>>> import numpy as np
>>> import numpy.linalg as la
>>> np.set_printoptions(suppress=True, linewidth=160)
>>> def tidy(a):
...     return np.round(a, 2) + 0
... 
>>> m1 = np.array([[1.6, 1.5, 1.6, 1.8, -1.6, 1.0, 1.7, -0.7, 1.5],
...     [-0.1, 0.6, 0.4, -0.3, 0.1, 1.5, 1.0, 1.2, 1.4],
...     [0.1, -0.3, 1.2, -0.4, -0.9, -0.6, 0.4, 0.4, -0.7],
...     [1.6, 1.0, -0.7, -0.2, 1.4, -0.9, 0.7, 0.8, -1.4],
...     [-0.4, 1.4, 0.2, -1.1, -2.1, 1.1, -0.1, 1.2, -1.4],
...     [-0.4, -0.6, -1.9, -0.3, 0.4, 0.9, -0.1, 2.0, -1.0],
...     [-0.4, 0.1, 0.3, 0.1, -0.1, 1.3, 0.2, 1.9, -1.6],
...     [0.5, 1.7, 0.7, 2.6, 0.2, -1.0, -0.4, -1.0, -0.3],
...     [-1.0, 1.2, 0.9, 0.2, 0.6, -2.2, -0.9, 1.9, -0.2],
...     [0.0, 0.2, 0.4, 0.4, 0.4, 0.8, 0.6, -0.6, 0.8],
...     [0.8, -1.8, -0.8, 0.3, -0.8, 3.0, -2.6, 0.4, 1.2]])
>>> m1[:, 3] *= 3
>>> print(tidy(m1))
[[ 1.6  1.5  1.6  5.4 -1.6  1.   1.7 -0.7  1.5]
 [-0.1  0.6  0.4 -0.9  0.1  1.5  1.   1.2  1.4]
 [ 0.1 -0.3  1.2 -1.2 -0.9 -0.6  0.4  0.4 -0.7]
 [ 1.6  1.  -0.7 -0.6  1.4 -0.9  0.7  0.8 -1.4]
 [-0.4  1.4  0.2 -3.3 -2.1  1.1 -0.1  1.2 -1.4]
 [-0.4 -0.6 -1.9 -0.9  0.4  0.9 -0.1  2.  -1. ]
 [-0.4  0.1  0.3  0.3 -0.1  1.3  0.2  1.9 -1.6]
 [ 0.5  1.7  0.7  7.8  0.2 -1.  -0.4 -1.  -0.3]
 [-1.   1.2  0.9  0.6  0.6 -2.2 -0.9  1.9 -0.2]
 [ 0.   0.2  0.4  1.2  0.4  0.8  0.6 -0.6  0.8]
 [ 0.8 -1.8 -0.8  0.9 -0.8  3.  -2.6  0.4  1.2]]
>>> print(tidy(np.diff(m1, axis=0)))
[[-1.7 -0.9 -1.2 -6.3  1.7  0.5 -0.7  1.9 -0.1]
 [ 0.2 -0.9  0.8 -0.3 -1.  -2.1 -0.6 -0.8 -2.1]
 [ 1.5  1.3 -1.9  0.6  2.3 -0.3  0.3  0.4 -0.7]
 [-2.   0.4  0.9 -2.7 -3.5  2.  -0.8  0.4  0. ]
 [ 0.  -2.  -2.1  2.4  2.5 -0.2  0.   0.8  0.4]
 [ 0.   0.7  2.2  1.2 -0.5  0.4  0.3 -0.1 -0.6]
 [ 0.9  1.6  0.4  7.5  0.3 -2.3 -0.6 -2.9  1.3]
 [-1.5 -0.5  0.2 -7.2  0.4 -1.2 -0.5  2.9  0.1]
 [ 1.  -1.  -0.5  0.6 -0.2  3.   1.5 -2.5  1. ]
 [ 0.8 -2.  -1.2 -0.3 -1.2  2.2 -3.2  1.   0.4]]
>>> print(tidy(m1.sum(axis=1)))
[12.   5.2 -1.6  1.9 -3.4 -1.6  2.   8.2  0.9  3.8  0.3]
>>> print(la.matrix_rank(m1))
9
>>> print(tidy(la.norm(m1)))
14.74
>>> print(tidy(la.svd(m1, compute_uv=False)))
[10.93  5.77  4.53  4.32  3.21  2.75  1.91  1.66  1.15]
>>> m1[:, 9]
Traceback (most recent call last):
  File "<python-input-12>", line 1, in <module>
    m1[:, 9]
    ~~^^^^^^
IndexError: index 9 is out of bounds for axis 1 with size 9
>>> print(np.unravel_index(np.abs(m1).argmax(), m1.shape))
(np.int64(7), np.int64(3))
>>> print(tidy(np.abs(m1).max()))
7.8
>>> print(tidy(m1.mean(axis=0)))
[ 0.21  0.45  0.21  0.85 -0.22  0.45  0.05  0.68 -0.15]
>>> blk = np.stack([m1, 5 * m1, m1[::-1]])
>>> print((blk @ m1.T).shape)
(3, 11, 11)
>>> print(la.matrix_rank(blk.reshape(3, -1)))
2
>>> mat = np.loadtxt("layer13.csv", delimiter=",")
>>> print(mat)
[[ -0.3   0.4  -0.6  -1.8  -0.6  -1.5  -1.3   2.4   1.7   0.1   1.    0.6]
 [ -0.6  -1.   -0.5  -0.8  -0.9  -0.5   0.1   1.4  -1.5   0.3  -0.1   0.3]
 [ -0.5   0.5   1.3   0.2   1.    2.2  -0.3   1.   -0.1   0.    0.1  -1.4]
 [  0.3  -0.9  -1.7  -1.9   0.7   0.9  -0.2  -1.6  -0.9   0.1  -1.2   0.1]
 [  0.6  -0.5   2.3   0.8  -0.7   0.9   1.    1.7   0.    0.9   0.2  -0.3]
 [  1.2  -0.4  -0.9   0.   -0.3  -1.5  -1.5   0.2   1.4   2.1   1.6   0.4]
 [  1.1  -0.6   0.   -0.2  -1.1   1.3  -0.7   1.7   0.8  -1.   -0.6   1.8]
 [ -0.7  -0.1   0.5  -0.4  -0.2  -0.2  -0.1   0.3  -2.1   0.1  -0.6   1.9]
 [  2.4  -1.   -0.5   0.2  -0.1  -0.3   0.6  -0.5   1.   -0.4   0.1   1. ]
 [  0.5   2.3   0.2   0.6   0.9   0.3  -1.3   0.7   0.6  -1.5  -0.1   0.3]
 [ -1.2  -1.4  -0.5   1.3  -0.2   0.7  -0.6  -0.4  -0.8   0.6  -0.5   1. ]
 [  1.1  -0.1   0.7   1.4   0.7  -0.9  -1.1  -1.5  -0.1   0.9  -0.7  -0.3]
 [ -0.6   1.1   0.3  -1.3  -0.1   0.3   1.9  -1.3  -0.7  -1.6   0.7   0.9]
 [  0.2  -1.2  -1.2   0.4   1.8  -1.2   0.8  -0.1   0.5   0.7   2.8   0.3]
 [  1.5  -0.1   1.4  -0.1   1.2  -1.1   1.3   0.4   1.   -0.5  -1.4  -0.4]
 [  0.7   0.3   0.8  -1.4  -0.7   0.3   0.8  -0.4  -0.3   0.4   0.   -0.3]
 [ -0.8  -0.1   2.4   0.6  -0.8  -0.4  -1.8   0.2  -0.5  -0.7   0.9  -0.4]
 [ -1.1   0.    1.7  -0.5  -1.3   0.6  -0.1  -0.8  -0.6   0.    0.6  -1.2]
 [ -2.   -1.4   0.7   1.   -0.4  -0.1  -0.5   1.4  -0.1  -0.4  -0.2  -1.2]
 [  0.2   0.8  -1.5   1.7  -0.2   0.   -0.8  -0.4   0.9  -0.1  -0.8  -0.6]
 [  0.8   0.6  -0.4   0.2  -1.8   0.6   0.9  -0.3   0.4   0.2  -0.5  -0.1]
 [  0.8   1.   -2.2  -1.   -1.2   0.5  -0.5   0.    0.2  -1.8   0.1   1.7]
 [ -0.8   0.3   3.2  -1.4  -2.2  -0.3   0.9   0.   -0.8  -1.2  -0.2  -0.8]
 [ -1.    0.3  -0.1   0.9  -1.    0.3   1.5  -0.6   0.8  -2.    2.4  -1.4]
 [  0.3  -0.1   0.6   1.8   0.5   1.2  -1.6   0.1   0.    1.1   2.1  -0.8]
 [ -0.6  -0.9  -1.    1.6   0.6   1.4  -0.4  -2.3   2.6   1.4   0.   -0.7]
 [  0.9   1.5   0.8  -1.4  -0.8  -0.3   0.3   0.    0.8   0.6   2.7  -1.9]
 [  0.8   0.3  -0.8  -0.7  -0.2   1.1  -0.1   0.5   1.1  -0.1   0.2  -0.2]
 [  2.   -0.7   0.    2.2  -0.2  -1.1   0.1   1.1   1.6  -0.1  -0.4   0.5]
 [  5.    1.    7.  -13.   -1.   -5.   -2.  -19.   -3.    1.   -5.  -14. ]
 [  0.3   0.2   0.6  -1.2   1.   -0.6   0.4  -0.2   1.3  -1.1   0.    0.2]]
>>> # row 29 is much longer than the rest
>>> Xs = mat - mat.mean(axis=1)
Traceback (most recent call last):
  File "<python-input-22>", line 1, in <module>
    Xs = mat - mat.mean(axis=1)
         ~~~~^~~~~~~~~~~~~~~~~~
ValueError: operands could not be broadcast together with shapes (31,12) (31,) 
>>> Xs = mat - mat.mean(axis=0)
>>> Uu, s, Vh = la.svd(Xs, full_matrices=False)
>>> print(np.searchsorted(np.cumsum(s ** 2) / (s ** 2).sum(), 0.9) + 1)
6
>>> print(tidy(s))
[29.5   8.31  7.47  6.66  6.1   5.72  5.13  4.45  4.26  3.96  2.95  2.67]
>>> print(tidy(Vh[0] * np.sign(Vh[0, np.abs(Vh[0]).argmax()])))
[-0.16 -0.04 -0.24  0.44  0.03  0.17  0.05  0.65  0.12 -0.04  0.18  0.47]
>>> print((np.sign(Uu[:, 0]) == np.sign(Uu[0, 0])).astype(int))
[1 1 1 0 1 1 1 1 1 1 1 0 1 1 1 0 1 0 1 1 1 1 0 1 1 1 0 1 1 0 1]
>>> print(tidy(s ** 2 / (s ** 2).sum()))
[0.72 0.06 0.05 0.04 0.03 0.03 0.02 0.02 0.02 0.01 0.01 0.01]
